In [1]: import numpy as np

In [2]: np.set_printoptions(precision=3, suppress=True, linewidth=140, floatmode="fixed")

In [3]: tidy = lambda a: np.round(a, 3) + 0

In [4]: J = np.load("sample10.npy")

In [5]: print(J)
[[17.110  5.263 -6.561]
 [14.284  4.512 -5.168]
 [ 7.069  2.400 -1.731]
 [ 7.003  2.378 -1.701]
 [ 5.083  1.744 -0.848]
 [ 3.314  1.117 -0.120]
 [ 3.075  1.028 -0.028]
 [ 3.005  1.002 -0.002]
 [ 2.935  0.976  0.024]
 [ 0.690  0.078  0.630]
 [ 0.025  0.805 -0.969]
 [-0.004  1.025 -1.144]
 [-0.788  2.722 -1.937]
 [-1.999  4.064 -2.112]
 [-4.325  5.882 -1.904]
 [-4.971  6.308 -1.792]
 [-5.663  6.739 -1.658]
 [-5.779  6.809 -1.634]
 [-6.106  7.004 -1.564]
 [-8.211  8.169 -1.063]
 [-9.220  8.685 -0.797]]

In [6]: x0 = np.array([3, 0, 1])

In [7]: y = J @ x0

In [8]: print(tidy(np.linalg.pinv(J) @ J))
[[1.000 0.000 0.000]
 [0.000 1.000 0.000]
 [0.000 0.000 1.000]]

In [9]: rng = np.random.default_rng(96445)

In [10]: y = y + 0.02 * rng.normal(size=21)

In [11]: print(tidy(y))
[ 44.778  37.675  19.485  19.292  14.450   9.837   9.212   9.030   8.814   2.706  -0.925  -1.170  -4.313  -8.146 -14.858 -16.701 -18.637
 -18.983 -19.837 -25.712 -28.430]

In [12]: c, *_ = np.linalg.lstsq(J, y)

In [13]: print(tidy(np.linalg.norm(y - J @ c)))
0.089

In [14]: print(tidy(J.T @ (y - J @ c)))
[0.000 0.000 0.000]

In [15]: print([round(float(np.linalg.norm(np.linalg.solve(J.T @ J + lam * np.eye(3), J.T @ y))), 2) for lam in (0, 1, 10, 100)])
[3.17, 3.1, 2.86, 2.55]

In [16]: Xc = J - J.mean(axis=0)

In [17]: evecs = np.linalg.svd(Xc)[2][:2]

In [18]: A2 = Xc - Xc @ evecs.T @ evecs

In [19]: print(tidy(np.cov(Xc @ evecs.T, rowvar=False)))
[[50.257  0.000]
 [ 0.000  7.354]]

In [20]: print(tidy((Xc @ evecs.T).std(axis=0)))
[6.918 2.646]

In [21]: print(tidy(np.diag(evecs.T @ evecs)))
[0.959 0.788 0.253]

In [22]: Xc = (J - J.mean(axis=0)) / J.std(axis=0)

In [23]: print(np.argwhere(np.abs(Xc) > 2))
[[0 0]
 [0 2]
 [1 0]
 [1 2]]

In [24]: c = np.linalg.lstsq(np.delete(Xc, 1, axis=1), Xc[:, 1])[0]

In [25]: print(np.abs(c).argmax())
0

In [26]: print(tidy(c))
[-0.963 -0.891]

In [27]: print(tidy(1 - np.var(Xc[:, 1] - np.delete(Xc, 1, axis=1) @ c)))
0.803

In [28]: basis = J[[13, 10]].astype(float)

In [29]: for _ in range(6):
    ...:     idx = np.linalg.norm(J[:, None] - basis, axis=-1).argmin(axis=1)
    ...:     basis = np.array([J[idx == j].mean(axis=0) for j in range(2)])
    ...: 

In [30]: print(idx)
[1 1 1 1 1 1 1 1 1 1 1 1 0 0 0 0 0 0 0 0 0]

In [31]: print(np.bincount(idx))
[ 9 12]

In [32]: print(tidy(basis))
[[-5.229  6.265 -1.607]
 [ 5.299  1.861 -1.468]]

In [33]: print(tidy(basis[1] - basis[0]))
[10.528 -4.404  0.139]

In [34]: x0 = np.array([-3, -2, -2])

In [35]: h1 = np.maximum(J @ x0, 0)

In [36]: print(tidy(h1))
[ 0.000  0.000  0.000  0.000  0.000  0.000  0.000  0.000  0.000  0.000  0.253  0.250  0.794  2.093  5.019  5.881  6.827  6.987  7.438
 10.421 11.884]

In [37]: print(J * (h1 > 1e-9)[:, None])
[[ 0.000  0.000 -0.000]
 [ 0.000  0.000 -0.000]
 [ 0.000  0.000 -0.000]
 [ 0.000  0.000 -0.000]
 [ 0.000  0.000 -0.000]
 [ 0.000  0.000 -0.000]
 [ 0.000  0.000 -0.000]
 [ 0.000  0.000 -0.000]
 [ 0.000  0.000  0.000]
 [ 0.000  0.000  0.000]
 [ 0.025  0.805 -0.969]
 [-0.004  1.025 -1.144]
 [-0.788  2.722 -1.937]
 [-1.999  4.064 -2.112]
 [-4.325  5.882 -1.904]
 [-4.971  6.308 -1.792]
 [-5.663  6.739 -1.658]
 [-5.779  6.809 -1.634]
 [-6.106  7.004 -1.564]
 [-8.211  8.169 -1.063]
 [-9.220  8.685 -0.797]]

In [38]: print(tidy(np.tanh(J @ x0)))
[-1.000 -1.000 -1.000 -1.000 -1.000 -1.000 -1.000 -1.000 -1.000 -0.998  0.248  0.245  0.661  0.970  1.000  1.000  1.000  1.000  1.000
  1.000  1.000]

In [39]: print(tidy(np.maximum(J @ x0, 0) - np.maximum(-J @ x0, 0)))
[-48.734 -41.540 -22.545 -22.363 -17.041 -11.936 -11.225 -11.015 -10.805  -3.486   0.253   0.250   0.794   2.093   5.019   5.881   6.827
   6.987   7.438  10.421  11.884]
